$ ipython --no-banner

In [1]: import numpy as np

In [2]: np.set_printoptions(suppress=True, linewidth=120)

In [3]: def rd(a):
   ...:     return np.round(a, 2) + 0
   ...: 

In [4]: X = np.array([[1, 1, 1, 1, 1, 1, 1, 1],
   ...:     [1, -1, -1, 1, -1, 1, 1, -1],
   ...:     [1, 1, -1, -1, -1, -1, 1, 1],
   ...:     [1, 1, -1, -1, 1, 1, -1, -1],
   ...:     [1, -1, -1, 1, 1, -1, -1, 1],
   ...:     [1, 1, 1, 1, -1, -1, -1, -1]])

In [5]: cov = X.T @ X

In [6]: cov
Out[6]: 
array([[ 6,  2, -2,  2,  0,  0,  0,  0],
       [ 2,  6,  2, -2,  0,  0,  0,  0],
       [-2,  2,  6,  2,  0,  0,  0,  0],
       [ 2, -2,  2,  6,  0,  0,  0,  0],
       [ 0,  0,  0,  0,  6,  2, -2,  2],
       [ 0,  0,  0,  0,  2,  6,  2, -2],
       [ 0,  0,  0,  0, -2,  2,  6,  2],
       [ 0,  0,  0,  0,  2, -2,  2,  6]])

In [7]: np.linalg.matrix_rank(cov)
Out[7]: np.int64(6)

In [8]: rd(np.linalg.svd(X, compute_uv=False) ** 2)
Out[8]: array([8., 8., 8., 8., 8., 8.])

In [9]: Uu, s, Vh = np.linalg.svd(X, full_matrices=False)

In [10]: np.allclose(Uu * s @ Vh, X)
Out[10]: True

In [11]: rd(s / s[0])
Out[11]: array([1., 1., 1., 1., 1., 1.])

In [12]: rd(s)
Out[12]: array([2.83, 2.83, 2.83, 2.83, 2.83, 2.83])

In [13]: rd(Vh @ Vh.T)
Out[13]: 
array([[1., 0., 0., 0., 0., 0.],
       [0., 1., 0., 0., 0., 0.],
       [0., 0., 1., 0., 0., 0.],
       [0., 0., 0., 1., 0., 0.],
       [0., 0., 0., 0., 1., 0.],
       [0., 0., 0., 0., 0., 1.]])

In [14]: rd(np.sqrt((s ** 2).sum())), rd(np.linalg.norm(X))
Out[14]: (np.float64(6.93), np.float64(6.93))

In [15]: rd(Uu.T @ X @ Vh.T)
Out[15]: 
array([[2.83, 0.  , 0.  , 0.  , 0.  , 0.  ],
       [0.  , 2.83, 0.  , 0.  , 0.  , 0.  ],
       [0.  , 0.  , 2.83, 0.  , 0.  , 0.  ],
       [0.  , 0.  , 0.  , 2.83, 0.  , 0.  ],
       [0.  , 0.  , 0.  , 0.  , 2.83, 0.  ],
       [0.  , 0.  , 0.  , 0.  , 0.  , 2.83]])

In [16]: rd(np.cumsum(s ** 2) / np.sum(s ** 2))
Out[16]: array([0.17, 0.33, 0.5 , 0.67, 0.83, 1.  ])

In [17]: x0 = np.array([3, 0, 2, 1, 2, 1, 3, 0])

In [18]: (X @ x0).argmax()
Out[18]: np.int64(0)

In [19]: X @ x0
Out[19]: array([12,  4,  0,  0,  0,  0])

In [20]: np.einsum("ij,j->i", X, x0)
Out[20]: array([12,  4,  0,  0,  0,  0])

In [21]: np.linalg.norm(X @ x0) <= np.linalg.norm(X, 2) * np.linalg.norm(x0) + 1e-9
Out[21]: np.True_

In [22]: F = np.load("sample10.npy")

In [23]: F
Out[23]: 
array([[0., 0., 0., 0., 8.],
       [0., 0., 0., 0., 8.],
       [0., 0., 0., 0., 4.],
       [0., 0., 0., 0., 9.],
       [8., 8., 4., 9., 0.]])

In [24]: # row 1 repeats row 0

In [25]: Uu, s, Vh = np.linalg.svd(F)

In [26]: evecs = Vh[:(s > 1e-8).sum()]

In [27]: rng = np.random.default_rng(92428)

In [28]: x0 = F[2] + 3 * F[0] + rng.integers(2) * np.eye(5)[4]

In [29]: x0
Out[29]: array([ 0.,  0.,  0.,  0., 29.])

In [30]: np.allclose(evecs.T @ evecs @ x0, x0)
Out[30]: True

In [31]: rd(np.linalg.norm(x0 - evecs.T @ evecs @ x0))
Out[31]: np.float64(0.0)

In [32]: J = np.loadtxt("run1.csv", delimiter=",")

In [33]: rd(J)
Out[33]: 
array([[ 0.56,  0.09,  0.62, -0.27,  0.27, -0.09,  0.09,  0.27,  0.27],
       [ 0.09,  0.98, -0.12,  0.05, -0.05,  0.02, -0.02, -0.05, -0.05],
       [ 0.62, -0.12,  0.13,  0.37, -0.37,  0.12, -0.12, -0.37, -0.37],
       [-0.27,  0.05,  0.37,  0.84,  0.16, -0.05,  0.05,  0.16,  0.16],
       [ 0.27, -0.05, -0.37,  0.16,  0.84,  0.05, -0.05, -0.16, -0.16],
       [-0.09,  0.02,  0.12, -0.05,  0.05,  0.98,  0.02,  0.05,  0.05],
       [ 0.09, -0.02, -0.12,  0.05, -0.05,  0.02,  0.98, -0.05, -0.05],
       [ 0.27, -0.05, -0.37,  0.16, -0.16,  0.05, -0.05,  0.84, -0.16],
       [ 0.27, -0.05, -0.37,  0.16, -0.16,  0.05, -0.05, -0.16,  0.84]])

In [34]: x0 = np.array([0, -2, 3, -1, -4, 3, 3, 5, -4])

In [35]: rd(np.abs(np.linalg.eigvals(J)))
Out[35]: array([1., 1., 1., 1., 1., 1., 1., 1., 1.])

In [36]: 9 - np.linalg.matrix_rank(J - np.eye(9), tol=1e-8)
Out[36]: np.int64(8)

In [37]: rd(np.linalg.inv(J))
Out[37]: 
array([[ 0.56,  0.09,  0.62, -0.27,  0.27, -0.09,  0.09,  0.27,  0.27],
       [ 0.09,  0.98, -0.12,  0.05, -0.05,  0.02, -0.02, -0.05, -0.05],
       [ 0.62, -0.12,  0.13,  0.37, -0.37,  0.12, -0.12, -0.37, -0.37],
       [-0.27,  0.05,  0.37,  0.84,  0.16, -0.05,  0.05,  0.16,  0.16],
       [ 0.27, -0.05, -0.37,  0.16,  0.84,  0.05, -0.05, -0.16, -0.16],
       [-0.09,  0.02,  0.12, -0.05,  0.05,  0.98,  0.02,  0.05,  0.05],
       [ 0.09, -0.02, -0.12,  0.05, -0.05,  0.02,  0.98, -0.05, -0.05],
       [ 0.27, -0.05, -0.37,  0.16, -0.16,  0.05, -0.05,  0.84, -0.16],
       [ 0.27, -0.05, -0.37,  0.16, -0.16,  0.05, -0.05, -0.16,  0.84]])

In [38]: rd(J.T @ (J @ x0))
Out[38]: array([ 0., -2.,  3., -1., -4.,  3.,  3.,  5., -4.])

In [39]: rd(np.sort(np.abs(np.degrees(np.angle(np.linalg.eigvals(J))))))
Out[39]: array([  0.,   0.,   0.,   0.,   0.,   0.,   0.,   0., 180.])

In [40]: vals, evecs = np.linalg.eigh(J)

In [41]: rd(np.linalg.svd(J, compute_uv=False))
Out[41]: array([1., 1., 1., 1., 1., 1., 1., 1., 1.])

In [42]: rd(np.linalg.eigvalsh(J + 3 * np.eye(9)))
Out[42]: array([2., 4., 4., 4., 4., 4., 4., 4., 4.])

In [43]: rd(evecs @ np.diag(vals) @ evecs.T)
Out[43]: 
array([[ 0.56,  0.09,  0.62, -0.27,  0.27, -0.09,  0.09,  0.27,  0.27],
       [ 0.09,  0.98, -0.12,  0.05, -0.05,  0.02, -0.02, -0.05, -0.05],
       [ 0.62, -0.12,  0.13,  0.37, -0.37,  0.12, -0.12, -0.37, -0.37],
       [-0.27,  0.05,  0.37,  0.84,  0.16, -0.05,  0.05,  0.16,  0.16],
       [ 0.27, -0.05, -0.37,  0.16,  0.84,  0.05, -0.05, -0.16, -0.16],
       [-0.09,  0.02,  0.12, -0.05,  0.05,  0.98,  0.02,  0.05,  0.05],
       [ 0.09, -0.02, -0.12,  0.05, -0.05,  0.02,  0.98, -0.05, -0.05],
       [ 0.27, -0.05, -0.37,  0.16, -0.16,  0.05, -0.05,  0.84, -0.16],
       [ 0.27, -0.05, -0.37,  0.16, -0.16,  0.05, -0.05, -0.16,  0.84]])

In [44]: rd(vals)
Out[44]: array([-1.,  1.,  1.,  1.,  1.,  1.,  1.,  1.,  1.])

In [45]: np.unique(vals.round(6) + 0, return_counts=True)[1]
Out[45]: array([1, 8])

In [46]: [round(float(np.linalg.det(J[:i, :i])), 2) + 0 for i in range(1, 10)]
Out[46]: [0.56, 0.54, -0.33, -0.49, -0.65, -0.66, -0.68, -0.84, -1.0]

In [47]: rd(np.linalg.eigvalsh(J).min())
Out[47]: np.float64(-1.0)
